% python3 -q
>>> import numpy as np
>>> np.set_printoptions(precision=4, suppress=True, linewidth=200)
>>> J = np.array([[0, 0, 1, 1, 0, 1, 0],
...     [0, 0, 0, 0, 0, 0, 0],
...     [1, 0, 0, 1, 0, 1, 1],
...     [1, 0, 1, 0, 0, 1, 1],
...     [0, 0, 0, 0, 0, 0, 0],
...     [1, 0, 1, 1, 0, 0, 1],
...     [0, 0, 1, 1, 0, 1, 0]])
>>> np.linalg.cond(J) > 100
np.True_
>>> [round(float(x), 4) for x in np.linalg.svd(J, compute_uv=False)[:3]]
[3.6458, 1.6458, 1.0]
>>> Uu, s, Vt = np.linalg.svd(J)
>>> V = Vt[:(s > 1e-8).sum()]
>>> rng = np.random.default_rng(1644)
>>> x0 = J[3] + 5 * J[6] + rng.integers(2) * np.eye(7)[6]
>>> x0
array([1., 0., 6., 5., 0., 6., 1.])
>>> np.round(V.T @ V, 4) + 0
array([[0.5, 0. , 0. , 0. , 0. , 0. , 0.5],
       [0. , 0. , 0. , 0. , 0. , 0. , 0. ],
       [0. , 0. , 1. , 0. , 0. , 0. , 0. ],
       [0. , 0. , 0. , 1. , 0. , 0. , 0. ],
       [0. , 0. , 0. , 0. , 0. , 0. , 0. ],
       [0. , 0. , 0. , 0. , 0. , 1. , 0. ],
       [0.5, 0. , 0. , 0. , 0. , 0. , 0.5]])
>>> np.allclose(V.T @ V @ x0, x0)
True
>>> ev, V = np.linalg.eigvalsh(J)
Traceback (most recent call last):
  File "<python-input-12>", line 1, in <module>
    ev, V = np.linalg.eigvalsh(J)
    ^^^^^
ValueError: too many values to unpack (expected 2)
>>> ev, V = np.linalg.eigh(J)
>>> ev.round(4) + 0
array([-1.6458, -1.    , -1.    ,  0.    ,  0.    ,  0.    ,  3.6458])
>>> np.round(V.T @ V, 4) + 0
array([[1., 0., 0., 0., 0., 0., 0.],
       [0., 1., 0., 0., 0., 0., 0.],
       [0., 0., 1., 0., 0., 0., 0.],
       [0., 0., 0., 1., 0., 0., 0.],
       [0., 0., 0., 0., 1., 0., 0.],
       [0., 0., 0., 0., 0., 1., 0.],
       [0., 0., 0., 0., 0., 0., 1.]])
>>> print(np.unique(ev.round(6) + 0, return_counts=True)[1])
[1 2 3 1]
>>> np.round(V.T @ J @ V, 4) + 0
array([[-1.6458,  0.    ,  0.    ,  0.    ,  0.    ,  0.    ,  0.    ],
       [ 0.    , -1.    ,  0.    ,  0.    ,  0.    ,  0.    ,  0.    ],
       [ 0.    ,  0.    , -1.    ,  0.    ,  0.    ,  0.    ,  0.    ],
       [ 0.    ,  0.    ,  0.    ,  0.    ,  0.    ,  0.    ,  0.    ],
       [ 0.    ,  0.    ,  0.    ,  0.    ,  0.    ,  0.    ,  0.    ],
       [ 0.    ,  0.    ,  0.    ,  0.    ,  0.    ,  0.    ,  0.    ],
       [ 0.    ,  0.    ,  0.    ,  0.    ,  0.    ,  0.    ,  3.6458]])
>>> u = np.array([-6, 3, 8, 4, -8, -7, 6, -5]) + 0.5
>>> F = np.eye(8) - 2 * np.outer(u, u) / (u @ u)
>>> F
array([[ 0.7956,  0.1301,  0.3159,  0.1672, -0.2787, -0.2416,  0.2416, -0.1672],
       [ 0.1301,  0.9172, -0.201 , -0.1064,  0.1774,  0.1537, -0.1537,  0.1064],
       [ 0.3159, -0.201 ,  0.5118, -0.2584,  0.4307,  0.3733, -0.3733,  0.2584],
       [ 0.1672, -0.1064, -0.2584,  0.8632,  0.228 ,  0.1976, -0.1976,  0.1368],
       [-0.2787,  0.1774,  0.4307,  0.228 ,  0.6199, -0.3294,  0.3294, -0.228 ],
       [-0.2416,  0.1537,  0.3733,  0.1976, -0.3294,  0.7145,  0.2855, -0.1976],
       [ 0.2416, -0.1537, -0.3733, -0.1976,  0.3294,  0.2855,  0.7145,  0.1976],
       [-0.1672,  0.1064,  0.2584,  0.1368, -0.228 , -0.1976,  0.1976,  0.8632]])
>>> th = np.radians(45)
>>> r_ = np.eye(8)
>>> r_[5, 5] = r_[1, 1] = np.cos(th)
>>> r_[5, 1], r_[1, 5] = -np.sin(th), np.sin(th)
>>> r_
array([[ 1.    ,  0.    ,  0.    ,  0.    ,  0.    ,  0.    ,  0.    ,  0.    ],
       [ 0.    ,  0.7071,  0.    ,  0.    ,  0.    ,  0.7071,  0.    ,  0.    ],
       [ 0.    ,  0.    ,  1.    ,  0.    ,  0.    ,  0.    ,  0.    ,  0.    ],
       [ 0.    ,  0.    ,  0.    ,  1.    ,  0.    ,  0.    ,  0.    ,  0.    ],
       [ 0.    ,  0.    ,  0.    ,  0.    ,  1.    ,  0.    ,  0.    ,  0.    ],
       [ 0.    , -0.7071,  0.    ,  0.    ,  0.    ,  0.7071,  0.    ,  0.    ],
       [ 0.    ,  0.    ,  0.    ,  0.    ,  0.    ,  0.    ,  1.    ,  0.    ],
       [ 0.    ,  0.    ,  0.    ,  0.    ,  0.    ,  0.    ,  0.    ,  1.    ]])
>>> other = F @ r_.T
>>> np.abs(other - F).max(axis=0)
array([0.    , 0.4602, 0.    , 0.    , 0.    , 0.6936, 0.    , 0.    ])
>>> print(round(np.linalg.det(r_), 4), round(float(np.trace(r_)), 4))
1.0 7.4142
>>> np.allclose(np.linalg.norm(F, axis=1), np.linalg.norm(other, axis=1))
True
